$ ipython --no-banner

In [1]: import numpy as np

In [2]: from numpy import linalg as LA

In [3]: np.set_printoptions(suppress=True, linewidth=160)

In [4]: def rnd(a):
   ...:     return np.round(a, 1) + 0
   ...: 

In [5]: feats = np.loadtxt("dump.csv", delimiter=",")

In [6]: print(feats)
[[  0.   0.   0.   0.   0.   0.   0.   0.   0.   0.]
 [  0.   0.   5.  -5. -10.  10.   5.  -5.  -5.   5.]
 [  0.   0.   2.  -2.  -4.   4.   2.  -2.  -2.   2.]
 [  0.   0.   0.   0.   0.   0.   0.   0.   0.   0.]
 [  0.   0.  -1.   1.   2.  -2.  -1.   1.   1.  -1.]
 [  0.   0.   5.  -5. -10.  10.   5.  -5.  -5.   5.]
 [  0.   0.   2.  -2.  -4.   4.   2.  -2.  -2.   2.]]

In [7]: left, s, VT = LA.svd(feats)

In [8]: V = VT[:(s > 1e-8).sum()]

In [9]: rng = np.random.default_rng(9297)

In [10]: x = feats[6] + 4 * feats[3] + rng.integers(2) * np.eye(10)[8]

In [11]: print(x)
[ 0.  0.  2. -2. -4.  4.  2. -2. -1.  2.]

In [12]: print(np.allclose(V.T @ V @ x, x))
False

In [13]: left, s, VT = LA.svd(feats)

In [14]: print(rnd(s))
[28.7  0.   0.   0.   0.   0.   0. ]

In [15]: B = left[:, :1] @ np.diag(s[:1]) @ VT[:1]

In [16]: print(LA.matrix_rank(B))
1

In [17]: print(rnd(LA.norm(feats - B) / LA.norm(feats)))
0.0

In [18]: print(rnd(LA.norm(feats - B, 2)), rnd(s[1]))
0.0 0.0

In [19]: left, s, VT = LA.svd(feats, full_matrices=False)

In [20]: print(rnd(s / s[0]))
[1. 0. 0. 0. 0. 0. 0.]

In [21]: print(np.allclose(left * s @ VT, feats))
True

In [22]: print(rnd(np.sqrt((s ** 2).sum())), rnd(LA.norm(feats)))
28.7 28.7

In [23]: print(np.cumsum(s ** 2) / np.sum(s ** 2))
[1. 1. 1. 1. 1. 1. 1.]

In [24]: print(rnd(s))
[28.7  0.   0.   0.   0.   0.   0. ]

In [25]: print(rnd(VT @ VT.T))
[[1. 0. 0. 0. 0. 0. 0.]
 [0. 1. 0. 0. 0. 0. 0.]
 [0. 0. 1. 0. 0. 0. 0.]
 [0. 0. 0. 1. 0. 0. 0.]
 [0. 0. 0. 0. 1. 0. 0.]
 [0. 0. 0. 0. 0. 1. 0.]
 [0. 0. 0. 0. 0. 0. 1.]]

In [26]: rank = LA.matrix_rank(feats)

In [27]: print(rank)
1

In [28]: null = LA.svd(feats)[2][rank:].T

In [29]: print([int(LA.matrix_rank(np.delete(feats, i, axis=0))) for i in range(7)])
[1, 1, 1, 1, 1, 1, 1]

In [30]: print([int(LA.matrix_rank(feats[:, :j + 1])) for j in range(10)])
[0, 0, 1, 1, 1, 1, 1, 1, 1, 1]

In [31]: print(LA.matrix_rank(feats.T @ feats), LA.matrix_rank(feats @ feats.T))
1 1

In [32]: print([int(LA.matrix_rank(feats[:i])) for i in range(1, len(feats) + 1)])
[0, 1, 1, 1, 1, 1, 1]

In [33]: x = np.array([0, 2, -1, 1, -2, -2, 1, -2, -1, -2])

In [34]: print(feats @ np.ones(10))
[0. 0. 0. 0. 0. 0. 0.]

In [35]: print(feats @ x)
[0. 0. 0. 0. 0. 0. 0.]

In [36]: print(feats @ (2 * x))
[0. 0. 0. 0. 0. 0. 0.]

In [37]: print(np.sign((feats @ x).round(6)))
[0. 0. 0. 0. 0. 0. 0.]

In [38]: m1 = np.loadtxt("case14.csv", delimiter=",")

In [39]: print(m1)
[[-0.7  0.2 -0.7 -0.1  1.7  0.5  1.4]
 [ 0.  -1.  -0.4  0.5 -1.2 -1.6  0.1]
 [ 0.4  1.   1.1  0.4  1.  -1.  -1.1]
 [ 1.1  1.1  0.6  0.2 -1.3 -0.7 -0.6]
 [ 1.7  0.1  0.1  0.6  0.6 -1.5  0.1]
 [-1.3 -1.2  0.7  1.5  0.1 -4.9  0.2]
 [-0.4  0.1  1.1 -0.4  0.5  1.7  0.5]
 [ 0.1  1.2 -0.9  0.7 -1.  -2.  -1.2]
 [-0.1  0.  -0.5  0.4  2.6 -0.8  0.7]
 [-0.2 -1.7  1.6  0.5  1.4 -1.4  0.6]
 [ 1.1  1.1  0.4 -1.2  1.5  3.5  1. ]
 [ 0.7  0.1 -0.9 -1.9 -0.1  5.4 -1.3]
 [-0.2 -0.6 -0.1  0.9  0.4 -2.3 -1.4]
 [ 0.7 -1.1 -0.7 -0.2 -1.3  0.9  1.5]
 [ 1.2 -1.1  0.1 -1.9 -0.6  5.1 -0.8]
 [-0.7  0.8 -0.5 -0.6 -0.3  1.4  0.5]
 [-1.3  1.3 -0.6  0.1 -0.2  0.1  0.2]
 [ 0.8  2.   0.4  2.2  0.  -7.  -1.2]
 [-0.2  0.3 -1.3  0.  -0.2 -0.4 -0.8]
 [-1.1  0.8  0.   0.1 -2.2 -0.3 -1.5]
 [-0.6  0.3  0.6  0.  -0.7  0.  -0.3]
 [ 0.4  0.2 -1.5  0.5  0.7 -0.8  2. ]]

In [40]: x = np.array([0, 5, -7, -2, -9, -4, -1])

In [41]: target = m1 @ x

In [42]: print(rnd(LA.pinv(m1) @ m1))
[[1. 0. 0. 0. 0. 0. 0.]
 [0. 1. 0. 0. 0. 0. 0.]
 [0. 0. 1. 0. 0. 0. 0.]
 [0. 0. 0. 1. 0. 0. 0.]
 [0. 0. 0. 0. 1. 0. 0.]
 [0. 0. 0. 0. 0. 1. 0.]
 [0. 0. 0. 0. 0. 0. 1.]]

In [43]: target = target + 0.1 * rng.normal(size=22)

In [44]: print(rnd(target))
[-12.6  14.   -7.3  16.1  -0.9   4.7 -18.   29.  -18.  -28.1 -23.5  -8.9   3.1   6.5 -16.7   5.3  11.7  32.1  14.7  26.4   4.    5.4]

In [45]: coef, *_ = LA.lstsq(m1, target)

In [46]: print(rnd(m1.T @ (target - m1 @ coef)))
[0. 0. 0. 0. 0. 0. 0.]

In [47]: print(rnd(coef))
[ 0.   5.  -6.9 -1.6 -9.  -3.9 -1. ]

In [48]: print([round(float(LA.norm(LA.solve(m1.T @ m1 + lam * np.eye(7), m1.T @ target))), 2) for lam in (0, 1, 10, 100)])
[13.13, 12.37, 9.41, 3.41]

In [49]: q, V = LA.qr(m1[:, :4])[0], LA.qr(m1[:, 4:])[0]

In [50]: s = LA.svd(q.T @ V, compute_uv=False)

In [51]: print(rnd(LA.norm(q @ q.T - V @ V.T, 2)))
1.0

In [52]: mat = np.load("a.npy")

In [53]: print(mat)
[[5. 0. 0.]
 [0. 5. 0.]
 [0. 0. 5.]]

In [54]: vals, V = LA.eig(mat)

In [55]: print(vals)
[5. 5. 5.]

In [56]: print(rnd(np.sort(LA.eigvals(LA.inv(mat)))))
[0.2 0.2 0.2]

In [57]: print(mat @ V[:, 0] - vals[0] * V[:, 0])
[0. 0. 0.]

In [58]: print(rnd(np.sort(LA.eigvals(mat @ mat))))
[25. 25. 25.]

In [59]: print(rnd(np.sort(np.abs(LA.eigvals(mat)))))
[5. 5. 5.]

In [60]: print(np.trace(mat))
15.0

In [61]: B = mat + rng.integers(-2, 3, (3, 1)) @ rng.integers(-2, 3, (1, 3))

In [62]: print(B)
[[ 4.  0. -1.]
 [-2.  5. -2.]
 [ 1.  0.  6.]]

In [63]: print(B - mat)
[[-1.  0. -1.]
 [-2.  0. -2.]
 [ 1.  0.  1.]]

In [64]: print(LA.matrix_rank(B - mat, tol=1e-8))
1

In [65]: print([round(float(x), 1) for x in LA.svd(feats, compute_uv=False)[:3]])
[28.7, 0.0, 0.0]

In [66]: print(LA.matrix_rank(feats, rtol=0.1))
1

In [67]: B = LA.inv(mat)

In [68]: print(B)
[[0.2 0.  0. ]
 [0.  0.2 0. ]
 [0.  0.  0.2]]

In [69]: print(mat @ B)
[[1. 0. 0.]
 [0. 1. 0.]
 [0. 0. 1.]]

In [70]: print(rnd(LA.slogdet(mat)[0]))
1.0

In [71]: print(rnd(LA.det(mat) * LA.det(B)))
1.0

In [72]: arr = np.load("test12.npy")

In [73]: print(arr)
[[ 0.2 -0.1 -0.7 -1.9 -0.6]
 [ 0.  -1.7 -2.   0.5 -0.6]
 [ 0.   0.3 -0.8 -1.8 -0.7]]

In [74]: t = np.radians(30)

In [75]: Rm = np.eye(5)

In [76]: Rm[0, 0] = Rm[1, 1] = np.cos(t)

In [77]: Rm[0, 1], Rm[1, 0] = -np.sin(t), np.sin(t)

In [78]: print(rnd(Rm))
[[ 0.9 -0.5  0.   0.   0. ]
 [ 0.5  0.9  0.   0.   0. ]
 [ 0.   0.   1.   0.   0. ]
 [ 0.   0.   0.   1.   0. ]
 [ 0.   0.   0.   0.   1. ]]

In [79]: B = arr @ Rm.T

In [80]: print(rnd(LA.det(Rm)), rnd(np.trace(Rm)))
1.0 4.7

In [81]: print(rnd(B))
[[ 0.2  0.  -0.7 -1.9 -0.6]
 [ 0.8 -1.5 -2.   0.5 -0.6]
 [-0.1  0.3 -0.8 -1.8 -0.7]]

In [82]: M = np.loadtxt("m.csv", delimiter=",")

In [83]: print(M)
[[ 5.  6.  7.  8.  9. 10. 11. 12. 13.]
 [14. 15. 16. 17. 18. 19. 20. 21. 22.]
 [23. 24. 25. 26. 27. 28. 29. 30. 31.]
 [32. 33. 34. 35. 36. 37. 38. 39. 40.]
 [41. 42. 43. 44. 45. 46. 47. 48. 49.]
 [50. 51. 52. 53. 54. 55. 56. 57. 58.]
 [59. 60. 61. 62. 63. 64. 65. 66. 67.]
 [68. 69. 70. 71. 72. 73. 74. 75. 76.]
 [77. 78. 79. 80. 81. 82. 83. 84. 85.]
 [86. 87. 88. 89. 90. 91. 92. 93. 94.]]

In [84]: B = M / np.sqrt((M ** 2).mean(axis=1, keepdims=True))

In [85]: print(LA.matrix_rank(B) == LA.matrix_rank(M))
True

In [86]: print(rnd(B[9]))
[1. 1. 1. 1. 1. 1. 1. 1. 1.]

In [87]: print(M - M.mean(axis=1, keepdims=True))
[[-4. -3. -2. -1.  0.  1.  2.  3.  4.]
 [-4. -3. -2. -1.  0.  1.  2.  3.  4.]
 [-4. -3. -2. -1.  0.  1.  2.  3.  4.]
 [-4. -3. -2. -1.  0.  1.  2.  3.  4.]
 [-4. -3. -2. -1.  0.  1.  2.  3.  4.]
 [-4. -3. -2. -1.  0.  1.  2.  3.  4.]
 [-4. -3. -2. -1.  0.  1.  2.  3.  4.]
 [-4. -3. -2. -1.  0.  1.  2.  3.  4.]
 [-4. -3. -2. -1.  0.  1.  2.  3.  4.]
 [-4. -3. -2. -1.  0.  1.  2.  3.  4.]]
